% python3 -q
>>> import numpy as np
>>> import numpy.linalg as la
>>> np.set_printoptions(precision=2, suppress=True, linewidth=140, legacy="1.25")
>>> K = np.loadtxt("case0.csv", delimiter=",")
>>> K
array([[-2., -2., -2.,  1., -2.],
       [ 2.,  1.,  0., -1., -2.],
       [-4., -3., -2.,  2.,  0.]])
>>> Y = np.array([[-1, 2], [3, 1], [1, -3], [0, -1], [2, 0]])
>>> la.matrix_rank(np.vstack([K, Y.T]))
4
>>> np.einsum("ik,kj->ji", K, Y)
array([[-10.,  -3.,  -7.],
       [ -1.,   6.,  -7.]])
>>> np.vstack([K, Y.T]).shape
(5, 5)
>>> np.einsum("ij->j", K)
array([-4., -4., -4.,  2., -4.])
>>> Y.T @ K.T
array([[-10.,  -3.,  -7.],
       [ -1.,   6.,  -7.]])
>>> la.matrix_rank(K @ Y)
2
>>> W0 = np.load("out4.npy")
>>> W0
array([[ 1.31,  4.02,  4.5 , -2.33,  1.29,  2.5 ,  0.13],
       [ 1.48,  3.61,  4.45, -2.38,  0.81,  2.4 ,  0.19],
       [-2.  , -3.75, -3.97,  2.15, -1.17, -2.31, -0.07],
       [ 1.28,  2.79,  2.34, -1.51,  0.39,  2.27, -0.28],
       [ 1.22,  3.72,  4.34, -2.78,  1.23,  3.02, -0.45],
       [-0.49, -0.86, -1.31,  0.61, -0.45, -0.83,  0.1 ],
       [-1.15, -2.85, -2.27,  1.95, -0.97, -1.88,  0.43],
       [ 1.14,  2.27,  2.75, -1.2 ,  1.16,  1.74, -0.34],
       [ 0.26,  1.61,  1.11, -0.82,  0.31,  0.8 , -0.52],
       [-0.17, -0.37, -1.77,  1.49, -0.08, -0.63, -0.4 ],
       [-1.06, -3.05, -2.81,  1.57, -1.13, -1.71,  0.31],
       [-0.76, -2.28, -3.34,  1.9 , -1.19, -0.93,  0.57],
       [-0.77, -1.51, -1.5 ,  1.04, -0.52, -0.91, -0.36],
       [-0.14, -1.52, -2.  ,  0.8 , -0.48, -0.97, -0.05],
       [ 0.33,  1.45,  1.43, -0.22,  1.02,  0.66,  0.14],
       [ 1.21,  3.42,  4.12, -2.58,  1.9 ,  2.77, -0.47],
       [ 0.7 ,  2.97,  2.95, -1.54,  1.61,  1.31,  0.32],
       [ 0.2 ,  1.36,  1.32, -0.7 ,  0.94,  0.43, -0.88],
       [ 1.31,  4.17,  4.22, -2.09,  1.63,  2.66, -0.53],
       [ 1.83,  4.02,  4.09, -1.97,  1.14,  2.32,  0.05],
       [-1.8 , -4.03, -3.79,  3.07, -1.22, -2.22, -0.26],
       [-0.62, -2.08, -3.11,  1.45, -1.12, -1.92,  0.44],
       [ 0.55,  1.42,  1.57, -0.73,  0.4 ,  0.9 , -0.35],
       [-0.78, -1.83, -1.38,  0.7 , -0.43, -1.19,  0.26],
       [ 0.42,  0.08,  0.35, -0.34,  0.14,  0.06, -0.23]])
>>> x = np.array([1, 2, 2, 5, 0, 5, 0])
>>> h1 = np.maximum(W0 @ x, 0)
>>> W0.T @ h1
array([ 211.02,  581.3 ,  628.89, -337.76,  208.89,  388.16,  -34.1 ])
>>> np.tanh(W0 @ x)
array([ 1.  ,  1.  , -1.  ,  1.  ,  1.  , -1.  , -1.  ,  1.  ,  1.  , -0.15, -1.  , -1.  , -1.  , -1.  ,  1.  ,  1.  ,  1.  ,  1.  ,  1.  ,
        1.  , -1.  , -1.  ,  1.  , -1.  , -0.12])
>>> np.flatnonzero(h1 > 1e-9)
array([ 0,  1,  3,  4,  7,  8, 14, 15, 16, 17, 18, 19, 22])
>>> Z = W0[[9, 12]].astype(float)
>>> for _ in range(6):
...     z = la.norm(W0[:, None] - Z, axis=-1).argmin(axis=1)
...     Z = np.array([W0[z == j].mean(axis=0) for j in range(2)])
... 
>>> z
array([0, 0, 1, 0, 0, 1, 1, 0, 0, 1, 1, 1, 1, 1, 0, 0, 0, 0, 0, 0, 1, 1, 0, 1, 0])
>>> Z[1] - Z[0]
array([-1.83, -4.83, -5.3 ,  3.03, -1.79, -3.11,  0.32])
>>> np.bincount(z)
array([14, 11])
>>> np.abs(Z[1] - Z[0]).argmax()
2
>>> q, Rm = la.qr(W0)
>>> np.round(q.T @ q, 2) + 0
array([[1., 0., 0., 0., 0., 0., 0.],
       [0., 1., 0., 0., 0., 0., 0.],
       [0., 0., 1., 0., 0., 0., 0.],
       [0., 0., 0., 1., 0., 0., 0.],
       [0., 0., 0., 0., 1., 0., 0.],
       [0., 0., 0., 0., 0., 1., 0.],
       [0., 0., 0., 0., 0., 0., 1.]])
>>> round(float(np.trace(q @ q.T)), 2)
7.0
>>> q.shape, Rm.shape
((25, 7), (7, 7))
>>> np.round(abs(Rm[0, 0]), 2), round(float(la.norm(W0[:, 0])), 2)
(5.31, 5.31)
>>> d = la.norm(W0[:, None] - W0[None], axis=-1)
>>> d[:5, :5]
array([[ 0.  ,  0.67, 13.87,  2.81,  0.97],
       [ 0.67,  0.  , 13.56,  2.52,  1.11],
       [13.87, 13.56,  0.  , 11.41, 13.92],
       [ 2.81,  2.52, 11.41,  0.  ,  2.79],
       [ 0.97,  1.11, 13.92,  2.79,  0.  ]])
>>> np.unravel_index(d.round(6).argmax(), d.shape)
(4, 20)
>>> np.flatnonzero(d[7] < d.mean() / 2)
array([ 1,  3,  7,  8, 14, 15, 16, 17, 18, 19, 22])
>>> d[7].round(6).argsort(kind="stable")[:4]
array([ 7,  3, 16, 22])
>>> d.shape
(25, 25)
>>> d.mean(axis=1).argmax()
20
>>> Uu, s, Vh = la.svd(W0)
>>> s
array([24.4 ,  2.08,  2.07,  1.68,  1.37,  1.05,  0.98])
>>> Y = Uu[:, :1] @ np.diag(s[:1]) @ Vh[:1]
>>> round(la.norm(W0 - Y, 2), 2), round(float(s[1]), 2)
(2.08, 2.08)
>>> round(float(np.abs(W0 - Y).max()), 2)
0.81
>>> la.matrix_rank(W0, rtol=0.05)
5
>>> A = np.loadtxt("m.csv", delimiter=",")
>>> A
array([[-0.89,  0.6 , -0.86, -0.01,  0.05, -0.89, -0.99,  0.97,  0.94],
       [ 0.98, -1.  ,  0.93, -0.99,  0.99,  0.64, -0.72, -0.99, -1.  ],
       [ 0.4 , -0.58, -0.74, -0.9 ,  0.93, -0.99, -1.  ,  0.85,  0.2 ],
       [ 0.92, -0.94,  0.61, -0.9 ,  0.91, -0.23, -0.54, -0.86, -0.96],
       [ 0.85,  0.87, -0.24,  0.68, -0.54, -0.85,  0.99, -0.05,  0.62],
       [-0.74,  0.9 , -0.74,  0.71, -0.68, -0.72, -0.12,  0.9 ,  0.95],
       [-0.99,  0.89, -0.88,  0.73, -0.78, -0.21, -0.98,  0.99,  0.99],
       [-0.46,  0.86, -0.92,  0.13,  0.09, -0.99, -0.94,  0.98,  0.97],
       [ 0.27, -0.28,  0.66,  0.27, -0.36,  0.89,  0.91, -0.82, -0.69],
       [-0.56,  0.67, -0.28,  0.6 , -0.62,  0.1 ,  0.42,  0.47,  0.71],
       [-0.9 , -0.31,  0.65,  0.56, -0.74,  0.99,  0.53, -0.61, -0.41],
       [-0.2 ,  0.93, -0.8 ,  0.66, -0.54, -0.95,  0.24,  0.9 ,  0.96],
       [ 0.49, -0.91,  0.64, -0.76,  0.73,  0.68, -0.56, -0.8 , -0.93],
       [-1.  , -0.26, -0.17,  0.3 , -0.6 ,  0.98, -0.99,  0.78,  0.62],
       [-0.56,  0.24, -0.22,  0.2 , -0.24,  0.11, -0.4 ,  0.42,  0.44],
       [ 0.72, -0.98,  0.8 , -0.93,  0.91,  0.77, -0.82, -0.92, -0.99],
       [-0.84,  0.54, -0.26,  0.57, -0.64,  0.52, -0.16,  0.56,  0.71],
       [-0.12,  0.38, -0.91, -0.65,  0.77, -1.  , -1.  ,  0.97,  0.89],
       [-0.81,  0.53,  0.03,  0.69, -0.76,  0.82,  0.52,  0.2 ,  0.55]])
>>> d = la.norm(A[:, None] - A[None], axis=-1)
>>> d[11].round(6).argsort(kind="stable")[:4]
array([11,  5,  9,  7])
>>> d.shape
(19, 19)
>>> d.mean(axis=1).argmax()
1
>>> u = np.array([3, 2, 2, 0])
>>> M = np.array([np.roll(u, i) for i in range(4)])
>>> M
array([[3, 2, 2, 0],
       [0, 3, 2, 2],
       [2, 0, 3, 2],
       [2, 2, 0, 3]])
>>> round(float(la.det(M)), 2)
105.0
>>> np.allclose(M @ M.T, M.T @ M)
True
>>> np.allclose(M, M.T)
False
>>> la.matrix_power(M, 4)
array([[617, 568, 624, 592],
       [592, 617, 568, 624],
       [624, 592, 617, 568],
       [568, 624, 592, 617]])
>>> M @ M
array([[13, 12, 16,  8],
       [ 8, 13, 12, 16],
       [16,  8, 13, 12],
       [12, 16,  8, 13]])
>>> (M - M.T) / 2
array([[ 0.,  1.,  0., -1.],
       [-1.,  0.,  1.,  0.],
       [ 0., -1.,  0.,  1.],
       [ 1.,  0., -1.,  0.]])
>>> np.sort(np.abs(np.fft.fft(M[0]))), np.sort(la.svd(M, compute_uv=False))
(array([2.24, 2.24, 3.  , 7.  ]), array([2.24, 2.24, 3.  , 7.  ]))
>>> M @ np.ones(4)
array([7., 7., 7., 7.])
>>> np.allclose(M @ M.T, M.T @ M)
True
>>> mat = np.array([[0, 0, 1, 0], [0, 0, 0, 1], [1, 0, 0, 0], [0, 1, 0, 0]])
>>> u, v = mat[3], mat[2]
>>> u @ v
0
>>> u @ u
1
>>> pr = (u @ v) / (u @ u) * u
>>> la.matrix_rank(np.outer(u, v))
1
>>> (v - pr) @ u
0.0
>>> mat.sum(axis=0)
array([1, 1, 1, 1])
>>> np.argwhere(np.triu(mat))
array([[0, 2],
       [1, 3]])
>>> low = np.diag(mat.sum(axis=1)) - mat
>>> round(la.det(low[1:, 1:]))
0
>>> la.eigvalsh(low)
array([0., 0., 2., 2.])
>>> low
array([[ 1,  0, -1,  0],
       [ 0,  1,  0, -1],
       [-1,  0,  1,  0],
       [ 0, -1,  0,  1]])
>>> (la.eigvalsh(low) < 1e-8).sum()
2
>>> round(la.norm(mat, "nuc"), 2)
4.0
>>> round(float(la.norm(mat, 1)), 2), round(la.norm(mat, np.inf), 2)
(1.0, 1.0)
>>> np.round(la.norm(mat, 2), 2)
1.0
>>> mat[3] @ mat[2]
0
>>> la.norm(mat, axis=1).argmax()
0
>>> la.norm(mat, axis=0)
array([1., 1., 1., 1.])
>>> arr = np.load("arr.npy")
>>> arr
array([[0., 1., 0., 0., 0.],
       [2., 2., 0., 0., 0.],
       [0., 0., 0., 5., 1.],
       [0., 0., 2., 1., 0.],
       [0., 0., 0., 2., 2.]])
>>> np.einsum("ij,ji->", arr, arr)
33.0
>>> np.kron(np.eye(2, dtype=int), arr)
array([[0., 1., 0., 0., 0., 0., 0., 0., 0., 0.],
       [2., 2., 0., 0., 0., 0., 0., 0., 0., 0.],
       [0., 0., 0., 5., 1., 0., 0., 0., 0., 0.],
       [0., 0., 2., 1., 0., 0., 0., 0., 0., 0.],
       [0., 0., 0., 2., 2., 0., 0., 0., 0., 0.],
       [0., 0., 0., 0., 0., 0., 1., 0., 0., 0.],
       [0., 0., 0., 0., 0., 2., 2., 0., 0., 0.],
       [0., 0., 0., 0., 0., 0., 0., 0., 5., 1.],
       [0., 0., 0., 0., 0., 0., 0., 2., 1., 0.],
       [0., 0., 0., 0., 0., 0., 0., 0., 2., 2.]])
>>> rng = np.random.default_rng(965)
>>> z = rng.permutation(5)
>>> Y = arr[:, z] * rng.choice([-1, 1], 5)
>>> Y
array([[ 0., -0., -1., -0., -0.],
       [ 0., -2., -2., -0., -0.],
       [ 0., -0., -0., -1., -5.],
       [ 2., -0., -0., -0., -1.],
       [ 0., -0., -0., -2., -2.]])
>>> Uu, _, Vh = la.svd(arr.T @ Y)
>>> np.round(la.lstsq(arr, Y)[0], 2) + 0
array([[ 0., -1.,  0.,  0.,  0.],
       [ 0.,  0., -1.,  0.,  0.],
       [ 1.,  0.,  0.,  0.,  0.],
       [ 0.,  0.,  0.,  0., -1.],
       [ 0.,  0.,  0., -1.,  0.]])
>>> q, vecs = la.qr(A[:, :7])[0], la.qr(A[:, 7:])[0]
>>> s = la.svd(q.T @ vecs, compute_uv=False)
>>> np.degrees(np.arccos(s.clip(0, 1)))
array([ 6.25, 17.62])
>>> s
array([0.99, 0.95])
>>> Uu, s, Vh = la.svd(arr, full_matrices=False)
>>> (s > 1e-8).sum()
5
>>> np.abs(Vh[0])
array([0.  , 0.  , 0.07, 0.95, 0.31])
>>> np.allclose(Uu * s @ Vh, arr)
True
>>> np.round(Vh @ Vh.T, 2) + 0
array([[1., 0., 0., 0., 0.],
       [0., 1., 0., 0., 0.],
       [0., 0., 1., 0., 0.],
       [0., 0., 0., 1., 0.],
       [0., 0., 0., 0., 1.]])
>>> np.cumsum(s ** 2) / np.sum(s ** 2)
array([0.69, 0.87, 0.95, 0.99, 1.  ])
>>> z = rng.permutation(5)
>>> z
array([3, 0, 4, 1, 2])
>>> Y = arr[z][:, z]
>>> Y
array([[1., 0., 0., 0., 2.],
       [0., 0., 0., 1., 0.],
       [2., 0., 2., 0., 0.],
       [0., 2., 0., 2., 0.],
       [5., 0., 1., 0., 0.]])
>>> m1 = np.load("test15.npy")
>>> m1
array([[ 3.03, -4.11, -5.98],
       [-1.94,  1.8 ,  0.2 ],
       [-1.28,  1.92,  1.59],
       [-0.75,  4.14,  1.75],
       [-0.65,  3.22,  1.21],
       [ 1.94, -2.39, -5.25],
       [ 2.45, -4.46, -6.45],
       [ 3.11, -2.14, -2.62],
       [-0.96,  0.67,  1.43],
       [-0.23,  3.65,  2.28],
       [ 0.25,  2.53,  1.59],
       [ 3.32, -1.04, -5.43],
       [ 1.49, -0.88, -4.63],
       [-2.78,  3.55,  1.53],
       [-0.58,  0.83,  0.71],
       [ 0.71,  0.2 ,  3.24],
       [ 0.68, -1.91, -3.59],
       [-0.71,  1.48,  1.04],
       [-0.93,  2.42, -0.77],
       [ 0.64,  0.84,  1.41],
       [ 3.68, -2.62, -4.38],
       [ 3.08, -2.94, -5.91],
       [ 1.01, -1.97, -6.05],
       [ 0.5 ,  1.23,  2.28],
       [ 2.72, -1.81, -4.35],
       [ 1.12, -1.79, -5.83],
       [ 2.64, -3.19, -3.94],
       [-0.33,  4.35,  0.99],
       [ 1.85, -1.28, -3.38],
       [-0.88,  2.32,  1.86],
       [ 1.25,  3.01,  1.23],
       [-0.93,  2.41,  0.35],
       [-1.01,  1.51,  2.62],
       [ 0.61,  1.93,  1.53],
       [ 2.84, -1.79, -4.08],
       [ 0.67,  2.45,  1.04],
       [-1.7 ,  1.33,  0.24],
       [ 2.4 , -2.55, -4.99]])
>>> cen = (m1 - m1.mean(axis=0)) / m1.std(axis=0)
>>> np.argwhere(np.abs(cen) > 2)
array([[13,  0]])
>>> coef = la.lstsq(np.delete(cen, 1, axis=1), cen[:, 1])[0]
>>> round(float(1 - np.var(cen[:, 1] - np.delete(cen, 1, axis=1) @ coef)), 2)
0.81
>>> coef
array([-0.32,  0.63])
>>> G = np.cov(m1, rowvar=False)
>>> m1.std(axis=0)
array([1.68, 2.45, 3.18])
>>> feats = np.array([[-1.0, 4.0, -3.0, -1.0],
...     [-8.0, 11.0, -6.0, -2.0],
...     [-8.0, 8.0, -3.0, -2.0],
...     [-8.0, 8.0, -1.0, -4.0]])
>>> u, v = feats[2], feats[0]
>>> u @ v
51.0
>>> pr = (u @ v) / (u @ u) * u
>>> round(la.norm(u + v) ** 2 + la.norm(u - v) ** 2, 2)
336.0
>>> np.outer(u, v)
array([[  8., -32.,  24.,   8.],
       [ -8.,  32., -24.,  -8.],
       [  3., -12.,   9.,   3.],
       [  2.,  -8.,   6.,   2.]])
>>> v - pr
array([ 1.89,  1.11, -1.91, -0.28])
>>> vals, vecs = la.eig(feats)
>>> vals
array([-1., -2.,  3.,  3.])
>>> Uu, s, Vh = la.svd(feats)
>>> s
array([22.71,  4.39,  1.67,  0.11])
>>> Y = Uu[:, :3] @ np.diag(s[:3]) @ Vh[:3]
>>> round(la.norm(feats - Y, 2), 2), round(float(s[3]), 2)
(0.11, 0.11)
>>> la.matrix_rank(Y)
3
>>> q, vecs = la.qr(feats[:, :1])[0], la.qr(feats[:, 1:])[0]
>>> s = la.svd(q.T @ vecs, compute_uv=False)
>>> round(float(la.norm(q @ q.T - vecs @ vecs.T, 2)), 2)
1.0
